% ipython --no-banner

In [1]: import numpy as np

In [2]: from numpy import linalg as LA

In [3]: np.set_printoptions(precision=2, suppress=True, linewidth=160)

In [4]: rd = lambda a: np.round(a, 2) + 0

In [5]: K = np.load("a.npy")

In [6]: K
Out[6]: 
array([[ 1.8 , -0.8 , -0.5 , -0.4 , -0.2 ,  1.7 ],
       [ 0.5 ,  1.  , -1.4 , -1.1 , -1.8 ,  0.1 ],
       [ 0.86,  0.55, -0.97, -0.97, -1.73, -0.15]])

In [7]: M2 = np.array([[-1, -1, -3],
   ...:     [-1, -2, -2],
   ...:     [2, -2, -1],
   ...:     [-3, -2, 2],
   ...:     [0, -1, -2],
   ...:     [-1, -3, 2]])

In [8]: np.vstack([K, M2.T]).shape
Out[8]: (6, 6)

In [9]: rd(M2.T @ K.T)
Out[9]: 
array([[-2.5 , -1.1 , -0.29],
       [-3.3 ,  4.  ,  4.1 ],
       [-0.3 , -0.5 , -1.49]])

In [10]: rd(np.einsum("ik,kj->ji", K, M2))
Out[10]: 
array([[-2.5 , -1.1 , -0.29],
       [-3.3 ,  4.  ,  4.1 ],
       [-0.3 , -0.5 , -1.49]])

In [11]: K.reshape(-1, 2)
Out[11]: 
array([[ 1.8 , -0.8 ],
       [-0.5 , -0.4 ],
       [-0.2 ,  1.7 ],
       [ 0.5 ,  1.  ],
       [-1.4 , -1.1 ],
       [-1.8 ,  0.1 ],
       [ 0.86,  0.55],
       [-0.97, -0.97],
       [-1.73, -0.15]])

In [12]: T = K.reshape(3, 2, -1)

In [13]: T[:, 0]
Out[13]: 
array([[ 1.8 , -0.8 , -0.5 ],
       [ 0.5 ,  1.  , -1.4 ],
       [ 0.86,  0.55, -0.97]])

In [14]: rd(T.sum(axis=1))
Out[14]: 
array([[ 1.4 , -1.  ,  1.2 ],
       [-0.6 , -0.8 , -1.3 ],
       [-0.11, -1.18, -1.12]])

In [15]: rd(np.einsum("ihd,ihd->ih", T, T))
Out[15]: 
array([[4.13, 3.09],
       [3.21, 4.46],
       [1.98, 3.96]])

In [16]: T.shape
Out[16]: (3, 2, 3)

In [17]: rd(LA.norm(K) ** 2 / LA.norm(K, 2) ** 2)
Out[17]: np.float64(1.45)

In [18]: LA.norm(K, axis=1).argmax()
Out[18]: np.int64(1)

In [19]: rd(LA.norm(K[2], 1)), rd(LA.norm(K[2], np.inf))
Out[19]: (np.float64(5.23), np.float64(1.73))

In [20]: rd(K[2] @ K[0])
Out[20]: np.float64(2.07)

In [21]: rd(LA.norm(K, "nuc"))
Out[21]: np.float64(6.76)

In [22]: rd(LA.norm(K[2] - K[0]))
Out[22]: np.float64(3.0)

In [23]: rng = np.random.default_rng(77384)

In [24]: M2 = K + rng.integers(-2, 3, (3, 2)) @ rng.integers(-2, 3, (2, 6))

In [25]: rd(M2)
Out[25]: 
array([[ 3.8 ,  1.2 ,  1.5 ,  3.6 , -4.2 ,  1.7 ],
       [ 6.5 ,  3.  , -3.4 ,  0.9 , -9.8 ,  2.1 ],
       [ 2.86,  0.55, -2.97, -1.97, -3.73,  0.85]])

In [26]: rd(M2 - K)
Out[26]: 
array([[ 2.,  2.,  2.,  4., -4.,  0.],
       [ 6.,  2., -2.,  2., -8.,  2.],
       [ 2.,  0., -2., -1., -2.,  1.]])

In [27]: np.abs(M2 - K).sum(axis=1)
Out[27]: array([14., 22.,  8.])

In [28]: rd(LA.svd(M2 - K, compute_uv=False))
Out[28]: array([12.25,  4.9 ,  0.  ])

In [29]: M2 = np.array([[1, 2, 2, 1, 1],
    ...:     [2, 2, 0, 2, 1],
    ...:     [2, 1, 2, 1, 0],
    ...:     [0, 1, 1, 1, 1],
    ...:     [0, 0, 2, 0, 0]])

In [30]: A = np.triu(M2, 1)

In [31]: A
Out[31]: 
array([[0, 2, 2, 1, 1],
       [0, 0, 0, 2, 1],
       [0, 0, 0, 1, 0],
       [0, 0, 0, 0, 1],
       [0, 0, 0, 0, 0]])

In [32]: Uu, sv, VT = LA.svd(A)

In [33]: rd(sv)
Out[33]: array([3.44, 2.04, 0.99, 0.  , 0.  ])

In [34]: np.argmax(sv[:-1] / (sv[1:] + 1e-6)) + 1
Out[34]: np.int64(3)

In [35]: M2 = Uu[:, :3] @ np.diag(sv[:3]) @ VT[:3]

In [36]: rd(LA.norm(A - M2, 2)), rd(sv[3])
Out[36]: (np.float64(0.0), np.float64(0.0))

In [37]: LA.matrix_rank(M2)
Out[37]: np.int64(3)

In [38]: arr = np.array([[-0.7, 0.8, 0.2, 1.3, -0.6, 0.8],
    ...:     [0.6, -0.3, 1.02, -1.0, -1.08, 1.47],
    ...:     [0.6, -0.3, 1.0, -1.0, -1.1, 1.5]])

In [39]: Uu, sv, VT = LA.svd(arr)

In [40]: rd(sv)
Out[40]: array([3.42, 1.96, 0.02])

In [41]: np.argmax(sv[:-1] / (sv[1:] + 1e-6)) + 1
Out[41]: np.int64(2)

In [42]: M2 = Uu[:, :2] @ np.diag(sv[:2]) @ VT[:2]

In [43]: rd(LA.norm(arr - M2, 2)), rd(sv[2])
Out[43]: (np.float64(0.02), np.float64(0.02))

In [44]: rd(LA.norm(arr - M2) / LA.norm(arr))
Out[44]: np.float64(0.01)

In [45]: rd(M2)
Out[45]: 
array([[-0.7 ,  0.8 ,  0.2 ,  1.3 , -0.6 ,  0.8 ],
       [ 0.6 , -0.3 ,  1.01, -1.  , -1.08,  1.48],
       [ 0.6 , -0.3 ,  1.01, -1.  , -1.1 ,  1.49]])

In [46]: w1 = np.array([[0, 2, 1, 0, 1],
    ...:     [0, 1, 0, 0, 1],
    ...:     [0, 2, 2, 2, 1],
    ...:     [2, 2, 0, 1, 0],
    ...:     [2, 1, 1, 0, 2],
    ...:     [2, 1, 2, 1, 0]])

In [47]: beta = np.array([1, 0, 2, 0, 1])

In [48]: hid = np.maximum(arr @ w1 + beta, 0)

In [49]: rd(hid)
Out[49]: 
array([[4.  , 2.6 , 2.7 , 2.5 , 0.1 ],
       [0.  , 1.33, 6.5 , 2.51, 0.16],
       [0.  , 1.3 , 6.5 , 2.5 , 0.1 ]])

In [50]: rd((hid > 0).mean(axis=0))
Out[50]: array([0.33, 1.  , 1.  , 1.  , 1.  ])

In [51]: basis = np.array([[-1, -1, -2], [-1, 2, 0], [1, -1, -1], [-2, 2, -3], [1, 0, 2]])

In [52]: rd(hid @ basis)
Out[52]: 
array([[ -8.8 ,   3.5 , -18.  ],
       [  0.31,   1.18, -13.71],
       [  0.3 ,   1.1 , -13.8 ]])

In [53]: (hid @ basis).round(6).argmax(axis=1)
Out[53]: array([1, 1, 1])
